>>> import numpy as np
>>> np.set_printoptions(precision=1, suppress=True, linewidth=160)
>>> data = np.load("sample15.npy")
>>> data
array([[-2.,  1.,  1.,  1.,  1.,  1.,  1.,  1.,  1.,  1.],
       [ 1., -2.,  1.,  1.,  1.,  1.,  1.,  1.,  1.,  1.],
       [ 1.,  1., -2.,  1.,  1.,  1.,  1.,  1.,  1.,  1.],
       [ 1.,  1.,  1., -2.,  1.,  1.,  1.,  1.,  1.,  1.],
       [ 1.,  1.,  1.,  1., -2.,  1.,  1.,  1.,  1.,  1.],
       [ 1.,  1.,  1.,  1.,  1., -2.,  1.,  1.,  1.,  1.],
       [ 1.,  1.,  1.,  1.,  1.,  1., -2.,  1.,  1.,  1.],
       [ 1.,  1.,  1.,  1.,  1.,  1.,  1., -2.,  1.,  1.],
       [ 1.,  1.,  1.,  1.,  1.,  1.,  1.,  1., -2.,  1.],
       [ 1.,  1.,  1.,  1.,  1.,  1.,  1.,  1.,  1., -2.]])
>>> np.fft.fft(data[0])
array([ 7.+0.j, -3.+0.j, -3.+0.j, -3.+0.j, -3.+0.j, -3.+0.j, -3.+0.j, -3.+0.j, -3.+0.j, -3.+0.j])
>>> data @ np.ones(10)
array([7., 7., 7., 7., 7., 7., 7., 7., 7., 7.])
>>> data @ (-1.0) ** np.arange(10)
array([-3.,  3., -3.,  3., -3.,  3., -3.,  3., -3.,  3.])
>>> np.sort(np.abs(np.fft.fft(data[0]))), np.sort(np.linalg.svd(data, compute_uv=False))
(array([3., 3., 3., 3., 3., 3., 3., 3., 3., 7.]), array([3., 3., 3., 3., 3., 3., 3., 3., 3., 7.]))
>>> (data @ data)[0]
array([13.,  4.,  4.,  4.,  4.,  4.,  4.,  4.,  4.,  4.])
>>> np.trace(data)
np.float64(-20.0)
>>> rng = np.random.default_rng(5790)
>>> lab = rng.permutation(10)
>>> lab
array([6, 2, 7, 0, 3, 4, 5, 8, 9, 1])
>>> out = data[lab][:, lab]
>>> np.trace(out)
np.float64(-20.0)
>>> round(float(np.linalg.det(out)), 1), np.round(np.linalg.det(data[lab]), 1)
(-137781.0, np.float64(-137781.0))
>>> np.sort(np.abs(np.linalg.eigvals(out)))
array([3., 3., 3., 3., 3., 3., 3., 3., 3., 7.])
>>> f, v = data[9], data[6]
>>> f @ v
np.float64(4.0)
>>> f @ f
np.float64(13.0)
>>> pr = (f @ v) / (f @ f) * f
>>> np.outer(f, v)
array([[ 1.,  1.,  1.,  1.,  1.,  1., -2.,  1.,  1.,  1.],
       [ 1.,  1.,  1.,  1.,  1.,  1., -2.,  1.,  1.,  1.],
       [ 1.,  1.,  1.,  1.,  1.,  1., -2.,  1.,  1.,  1.],
       [ 1.,  1.,  1.,  1.,  1.,  1., -2.,  1.,  1.,  1.],
       [ 1.,  1.,  1.,  1.,  1.,  1., -2.,  1.,  1.,  1.],
       [ 1.,  1.,  1.,  1.,  1.,  1., -2.,  1.,  1.,  1.],
       [ 1.,  1.,  1.,  1.,  1.,  1., -2.,  1.,  1.,  1.],
       [ 1.,  1.,  1.,  1.,  1.,  1., -2.,  1.,  1.,  1.],
       [ 1.,  1.,  1.,  1.,  1.,  1., -2.,  1.,  1.,  1.],
       [-2., -2., -2., -2., -2., -2.,  4., -2., -2., -2.]])
>>> np.linalg.matrix_rank(np.outer(f, v))
np.int64(1)
>>> np.round(np.linalg.norm(f + v) ** 2 + np.linalg.norm(f - v) ** 2, 1)
np.float64(52.0)
>>> (v - pr) @ f
np.float64(0.0)
>>> out = data / np.linalg.norm(data, axis=1, keepdims=True)
>>> G = out @ out.T
>>> np.argwhere(np.triu(np.abs(G) > 0.95, 1))
array([], shape=(0, 2), dtype=int64)
>>> np.linalg.norm(out, axis=1)
array([1., 1., 1., 1., 1., 1., 1., 1., 1., 1.])
>>> (np.abs(G) > 0.9).astype(int)
array([[1, 0, 0, 0, 0, 0, 0, 0, 0, 0],
       [0, 1, 0, 0, 0, 0, 0, 0, 0, 0],
       [0, 0, 1, 0, 0, 0, 0, 0, 0, 0],
       [0, 0, 0, 1, 0, 0, 0, 0, 0, 0],
       [0, 0, 0, 0, 1, 0, 0, 0, 0, 0],
       [0, 0, 0, 0, 0, 1, 0, 0, 0, 0],
       [0, 0, 0, 0, 0, 0, 1, 0, 0, 0],
       [0, 0, 0, 0, 0, 0, 0, 1, 0, 0],
       [0, 0, 0, 0, 0, 0, 0, 0, 1, 0],
       [0, 0, 0, 0, 0, 0, 0, 0, 0, 1]])
>>> arr = np.load("data.npy")
>>> arr
array([[  0,  -2,   9,   9,   3,  -2,   0,   9,  -4],
       [ -2,   7,  18,   1,   3,  -9,   3,   4, -10],
       [ -8,   9,  22,  -2,   6,  -3,   9,  10, -18],
       [ -7,   3,  21, -11,  11,   1,   1,  14, -18],
       [-15,   0,  23, -19,  10,   1,  -5,   5, -17],
       [ -7,   8,  29, -22,   7,   8,  -5,  11, -26],
       [  2,   5,  26, -23,  14,   8,  -7,  11, -35],
       [ 10,   3,  21, -23,   8,  12, -16,   3, -27],
       [  5,   6,  27, -16,   0,  12, -22,  -3, -20],
       [ 13,   3,  19, -13,   8,  12, -19,  -3, -18],
       [ 13,   4,  12, -13,  16,  12, -26, -10, -22],
       [ 12,   3,   4, -10,  11,   3, -26, -19, -20],
       [ 17,   6,   0, -11,   2,   5, -21, -19, -19],
       [ 26,  11,  -7,  -9,  -5,   7, -14, -20, -21],
       [ 21,   8,  -6,  -4,   2,  16, -11, -21, -13],
       [ 25,   6, -13,  -6,  -7,  21, -15, -22, -12],
       [ 27,  15, -18,  -9,  -4,  16, -16, -17,  -9],
       [ 36,  19, -26,  -6,  -7,   7,  -7, -13,  -5],
       [ 35,  16, -29,   0, -16,   7,  -6, -11,  -4],
       [ 29,   9, -34,   6,  -9,  16,  -5, -13,  -3],
       [ 36,  15, -43,   9, -13,  17, -11,  -9,  -1],
       [ 29,   6, -42,   2, -22,  14, -12, -15,  -6],
       [ 27,  12, -35,   7, -18,   7, -13,  -6,  -1],
       [ 32,   6, -43,  12, -15,   8,  -7,  -3,  -8],
       [ 39,   1, -41,   6, -24,   3, -15, -10,  -8],
       [ 32,   5, -48,  11, -15,  -4,  -9, -14,  -7],
       [ 39,   7, -57,   8, -22,  -2,  -4, -22,   0],
       [ 30,  10, -61,   6, -18,   3, -10, -15,   4],
       [ 31,  18, -61,   4, -12,   7, -12, -18,   5],
       [ 29,  27, -65,  -4, -12,  11, -12, -12,  -1],
       [ 35,  21, -72,   0,  -9,   4,  -6, -17,   6],
       [ 29,  28, -70,   3,  -4,  -1, -10, -22,   9],
       [ 35,  35, -65,   8,  -4,  -7, -11, -14,  11],
       [ 35,  43, -63,  15,  -3,   0, -18, -16,  11],
       [ 39,  44, -61,  13,  -3,   9, -20, -23,   4],
       [ 40,  36, -60,  20,  -3,  17, -26, -26,   6]])
>>> lab = arr[:, 7] > np.median(arr[:, 7])
>>> f = arr[lab].mean(axis=0) - arr[~lab].mean(axis=0)
>>> f
array([-18. , -10.1,  38.3,  -8.2,   6.2,  -0.7,   4.4,  18.2, -10.9])
>>> round(float((((arr - arr.mean(axis=0)) @ f > 0) == lab).mean()), 1)
0.7
>>> ((arr - arr.mean(axis=0)) @ f > 0).astype(int)
array([1, 1, 1, 1, 1, 1, 1, 1, 1, 1, 1, 1, 1, 1, 1, 1, 0, 0, 0, 0, 0, 0, 0, 0, 0, 0, 0, 0, 0, 0, 0, 0, 0, 0, 0, 0])
>>> vec = np.array([1, 2, 0, 1, 0, 0, 2, 0, 0])
>>> target = arr @ vec
>>> np.round(np.linalg.lstsq(arr, target)[0], 1) + 0
array([1., 2., 0., 1., 0., 0., 2., 0., 0.])
>>> target
array([  5,  19,  26, -10, -44, -23, -25, -39, -43, -32, -44, -44, -24,  11,  11,   1,  16,  54,  55,  43,  53,  19,  32,  42,  17,  35,  53,  36,  47,  55,
        65,  68,  91, 100, 100,  80])
>>> np.round(np.linalg.solve(arr.T @ arr, arr.T @ target), 1) + 0
array([1., 2., 0., 1., 0., 0., 2., 0., 0.])
>>> np.round(np.linalg.pinv(arr) @ arr, 1) + 0
array([[1., 0., 0., 0., 0., 0., 0., 0., 0.],
       [0., 1., 0., 0., 0., 0., 0., 0., 0.],
       [0., 0., 1., 0., 0., 0., 0., 0., 0.],
       [0., 0., 0., 1., 0., 0., 0., 0., 0.],
       [0., 0., 0., 0., 1., 0., 0., 0., 0.],
       [0., 0., 0., 0., 0., 1., 0., 0., 0.],
       [0., 0., 0., 0., 0., 0., 1., 0., 0.],
       [0., 0., 0., 0., 0., 0., 0., 1., 0.],
       [0., 0., 0., 0., 0., 0., 0., 0., 1.]])
>>> target = target + 0.1 * rng.normal(size=36)
>>> target
array([  5.1,  19. ,  26. ,  -9.9, -43.9, -23.1, -25.1, -39.1, -43. , -32.1, -43.9, -44. , -24. ,  11. ,  10.9,   1.1,  16. ,  54. ,  55.1,  43.2,  52.8,
        19. ,  32.1,  42. ,  17. ,  35. ,  53. ,  36. ,  46.9,  54.9,  65.1,  67.9,  91.1, 100.1, 100.1,  79.8])
>>> c, *_ = np.linalg.lstsq(arr, target)
>>> np.round(arr.T @ (target - arr @ c), 1) + 0
array([0., 0., 0., 0., 0., 0., 0., 0., 0.])
>>> round(np.linalg.norm(target - arr @ c), 1)
np.float64(0.5)
>>> m1 = np.loadtxt("layer9.csv", delimiter=",")
>>> m1
array([[-4.2, -1.2,  1.8, -5.7,  0.5,  1.3, -3. ,  1.7,  2.5,  2.3,  1.6,  3.6,  2.1],
       [-2.5, -1.9, -1.3, -2.6,  4.1, -3.1,  5.7, -0.2,  1.3,  0.8, -2. , -2.7, -2.9],
       [-3. ,  2.7,  0.9,  3.6, -1.3, -1.4,  0.4,  3.1, -1.6,  2.9,  2.5,  1.9, -5.9],
       [ 0.1, -1.3,  1.6, -5. , -0.6,  0.9,  2. , -3.2, -3.5,  1.3,  5.2, -2.2, -3.3],
       [ 0.9, -0.2,  0.4, -4.8,  1. , -4.9,  1.7,  0.8, -4.5, -4.7,  0.8,  2. , -0.4],
       [-1.7, -2.3, -5.7, -1.2, -1. ,  0.6,  2.8, -2.1,  4.2,  1.3, -4. , -0.9,  2.8],
       [ 3.5,  3.4, -1.7,  3.5, -4.4,  1.3,  2. , -1.2, -2.9,  2.4, -3. , -3. ,  1.8],
       [ 0. ,  0.9,  1.6, -0.4,  6.3, -4.5,  0.1,  2.2,  0.2, -1.7,  3.5,  3.9,  1.4],
       [ 4.8, -1.9,  2.5, -0.1,  1.8, -6. ,  2.6,  2.9,  0.5,  0.2, -1.4, -1.7, -2.8],
       [ 1.1,  0.4, -0.7, -0.2, -5.6,  0.8,  0.9,  1.4,  2.9,  6.5,  3.5,  0.5, -0.2],
       [-1.7,  3.4,  0.6,  0.8, -6.3,  2.7, -0.4,  1.5, -2.6,  1.1, -2.8,  0.3,  4.4],
       [-3.9,  1.2,  0.5,  4.7, -1.2, -1.4, -0.7, -0.6, -1.5, -4.6,  4.9,  2.9, -0.9],
       [ 1.8,  0.1,  2.3, -0.2,  4.7,  4.6,  1.6, -3.5, -2.4, -4. , -1.5,  2.8, -1.3],
       [ 3.7,  1. , -1.7,  0.2, -5.2, -3.5,  2.8,  0.6, -4.3, -1.4, -2.4, -0.9, -2.8],
       [ 3.6,  4.2, -1.5,  0.5, -0.5,  0.6,  0.2, -1.5,  2.7,  3.3,  6.5,  1.7,  0.3],
       [ 1. ,  5.7, -2.7, -2.8, -1.1,  3.1, -4. , -0.8,  2.1,  0.3,  0.5, -1. ,  4.2],
       [ 2.3,  2.3,  6. ,  0.8,  0.9,  4.7,  1.7,  1.1,  0. ,  2.3,  3. ,  1.1, -3.3],
       [-3.3, -2.9,  4.2,  2.1,  2. ,  3.8, -4.7, -1.6,  0.6, -2.5,  2. ,  1. , -2. ],
       [ 1.2,  0.5, -0.1, -4.1, -3.7, -0.7,  2. ,  0.4, -6.7, -0.4, -0.2, -0.6, -4.4],
       [-2.1,  0.8, -0.8, -3.4, -2.2, -1.8, -2.3, -1.3, -3.1, -4.7,  5.9,  0. , -0.4],
       [ 1.9, -3.8,  1.3, -3.9, -0.2,  4.3,  2. , -3.5, -2.2, -0.1,  3.3, -0.9,  3.7],
       [-0.1, -2.7,  1.1,  4.2, -7.7,  1.8,  0.1, -0.5, -0.1,  0.3, -2. , -2.2, -1.5],
       [-1.2,  4.3,  2.5, -4.1, -2.8,  0.4, -2.8,  0.7,  0.3,  0.2,  0.2, -6.1,  1.9],
       [ 2.4,  1.3, -4.3, -0.9, -1.8, -2.7,  3.3,  2.7,  0.8,  6.1, -0.6, -2.4,  0.4],
       [ 1.2, -0.5, -2. , -5.9, -0.6,  2.3,  1.3, -0.9,  4.7, -3. , -0.6, -4.5,  0.3],
       [ 3.4,  0.7,  1.7, -2.3,  3.7, -2.2, -3.7, -0.4, -4.3, -0.4, -3.4,  0.9,  3.9],
       [-1.2,  0.8, -2.1,  4.8, -3.3, -4.8, -1.6,  0.2, -2. , -2.3,  1.5,  1.3, -4.6]])
>>> out = np.array([[0, 3, 1],
...     [0, 3, 3],
...     [2, 0, 2],
...     [0, 1, 2],
...     [0, 1, 2],
...     [1, 3, 2],
...     [3, 3, 0],
...     [3, 3, 0],
...     [1, 1, 1],
...     [1, 0, 0]])
>>> np.einsum("ij,ij->i", data, data)
array([13., 13., 13., 13., 13., 13., 13., 13., 13., 13.])
>>> data @ out
array([[11.,  9., 10.],
       [11.,  9.,  4.],
       [ 5., 18.,  7.],
       [11., 15.,  7.],
       [11., 15.,  7.],
       [ 8.,  9.,  7.],
       [ 2.,  9., 13.],
       [ 2.,  9., 13.],
       [ 8., 15., 10.],
       [ 8., 18., 13.]])
>>> np.vstack([data, out.T]).shape
(13, 10)
>>> out = np.c_[m1[:, :12] @ np.array([[0, 1, 1, 2, 0, 2, 2, 0, 3, 3, 2, 2],
...     [1, 1, 1, 2, 0, 0, 1, 0, 0, 3, 1, 0],
...     [0, 2, 1, 0, 2, 2, 1, 3, 0, 0, 1, 0],
...     [3, 2, 0, 2, 2, 1, 2, 0, 3, 3, 1, 0],
...     [2, 0, 0, 0, 0, 2, 1, 2, 3, 1, 1, 2],
...     [0, 1, 2, 3, 0, 3, 0, 0, 2, 2, 2, 3],
...     [1, 3, 0, 0, 3, 0, 3, 1, 3, 1, 0, 1],
...     [2, 3, 3, 1, 1, 2, 0, 2, 2, 2, 3, 0],
...     [2, 1, 2, 1, 2, 3, 1, 0, 1, 0, 3, 0],
...     [1, 3, 3, 3, 3, 2, 1, 0, 2, 3, 1, 1],
...     [0, 2, 2, 0, 2, 0, 1, 2, 2, 3, 2, 2],
...     [0, 0, 2, 3, 1, 1, 3, 0, 3, 0, 2, 2]]), np.array([0, 3, 0, 4, 3, 4, -4, 1, 5, 4, 2, 5, -5, -5, 0, 3, -5, 2, 5, -1, -1, -1, 1, 5, -1, -1, -4])]
>>> out
array([[ -9.6,  -3.2,  26.4,   3.6,   3.6,  13.5, -10.5,  10. , -10.1, -18.1,  14.9,   6.2,   0. ],
       [  7.2,   0.9, -16.9, -27.9,   7.4,  -8.9,  -0.2,   5.6,  -1.7, -21.4, -18.2,  -9. ,   3. ],
       [ 17.2,  29.9,  21.4,  18.3,  25.7,   1.7,  14.2,  11.7,  17.4,  28.6,  13.3,  -0.7,   0. ],
       [-27.6,   0.1,  -4.5, -19.1,   1.1, -16.6,  -7.7,   9.6, -12.2,  -2.3, -16.1,  11. ,   4. ],
       [-23. , -22.5, -23.8, -34.7, -22.4, -34.2,  -3.9,   8.1, -18.1, -29.5, -21.8,  -8.3,   3. ],
       [  0.4, -15. , -12.3,  -5.3,  -4.1,  -6.1,  -7.6, -28.5, -10.2, -24.9, -14.6,  -9.3,   4. ],
       [  1.3,  12.5,  -6.4,  18.8,   0.8,  -7.1,   4.8, -20.3,   0.9,  27.2, -11.5,  -5.5,  -4. ],
       [ 15.5,   7.8,  10.2,  -3.5,  11.1,   7.4,  22. ,  28.9,  28.9,   8.7,  19.7,  12.3,   1. ],
       [ 11. ,  16.5,  -2.5, -13.5,  12.6,   6.1,  13.8,  16.7,  14.1,   3. ,   4.1,  -8.2,   5. ],
       [  4.6,  36.8,  39.9,  30.3,  35.1,  16.8,  13. ,  -2.6,  17.4,  33.6,  25.1,   8.8,   4. ],
       [ -8.3,   5.6,   5.3,  16.2,  -4.1,  -8.2,  -8.7, -13.8, -19.5,   4.1,  -6.7, -12.2,   2. ],
       [  3.4,  -3.1,  -8. ,  -7.4,   3.6, -20.7,   7.5,   7. ,   0.5,   1. ,  -0.7,  -4.1,   5. ],
       [ -5.3, -12.4, -11.3,   7.7, -11.5,  11.8,  15.6,   7.9,  20.9,  -2.9,   0.6,  27. ,  -5. ],
       [-14.8,  -4.9, -21.6, -11.3, -12.5, -32.1,  -0.5, -16.3, -15.9,  -4.9, -24.4, -18.7,  -5. ],
       [ 10.6,  28.1,  34.7,  34.6,  27.1,  18.9,  28.6,   4.7,  37. ,  52.2,  34.4,  27.9,   0. ],
       [ -6. , -11.6,  11.9,  16.3, -18.7,   5.2, -13.8, -14.9, -15.4,  13.6,  10.5,   4.4,   3. ],
       [ 12.7,  44.2,  38.4,  36.2,  33.8,  41.2,  29.1,  29.7,  42.6,  46.3,  37.8,  32.7,  -5. ],
       [ -1.8, -11.6,   0.5,  -2.3,  -4.4,  13.9, -10.1,  12.7,  -4.7, -12.1,   6.9,   7.6,   2. ],
       [-30.2,  -8.5, -14.8, -16.2, -17.6, -32.1, -12.2,  -5.3, -24.1, -11.3, -27.3,  -7.1,   5. ],
       [-29.6, -27.7, -18.1, -33.3, -25.1, -40.3, -22. ,   0.1, -36.9, -21.2, -19.5,  -9.2,  -1. ],
       [-25.4,  -3.2,  -2.4,  -7.4,  -1.7,   0.3,  -2.4,   5.1,   2.5,  -4.4,  -6.6,  23. ,  -1. ],
       [ -6.3,   5.2,  -7.3,   1.9,   4.9,  -6.7,  -9.2, -17. , -18. ,  -5.9, -11.6, -18.2,  -1. ],
       [-14.2,  -4.7,  -2.1, -17.5, -15.4,  -9.3, -32.6,   0.9, -47.7,  -5.2, -10.3, -21.2,   1. ],
       [ 11.4,  26.5,  16. ,  12.1,  18.5,   1.2,   7.2,  -9. ,  13.6,  26.4,   4.3,  -3.5,   5. ],
       [-13.5, -17.1,  -9.2, -22.2, -18.1,   0. , -21. ,  -8.9, -25.2, -22.9,  -3.8,  -3.8,  -1. ],
       [-12.3, -23.9, -14.6,  -6.2, -28.4,  -4.9,  -8.2,   1.2, -11.1, -11.2, -13.3,  -1.5,  -1. ],
       [  1.1,  -9.9, -16.8, -10.4,  -5.8, -31.7,  -1.1, -11.1, -12.8,  -3.3, -13.9, -21.7,  -4. ]])
>>> np.round(np.linalg.lstsq(m1, out[:, 0])[0], 1) + 0
array([0., 1., 0., 3., 2., 0., 1., 2., 2., 1., 0., 0., 0.])
>>> np.linalg.matrix_rank(np.c_[m1, out])
np.int64(14)
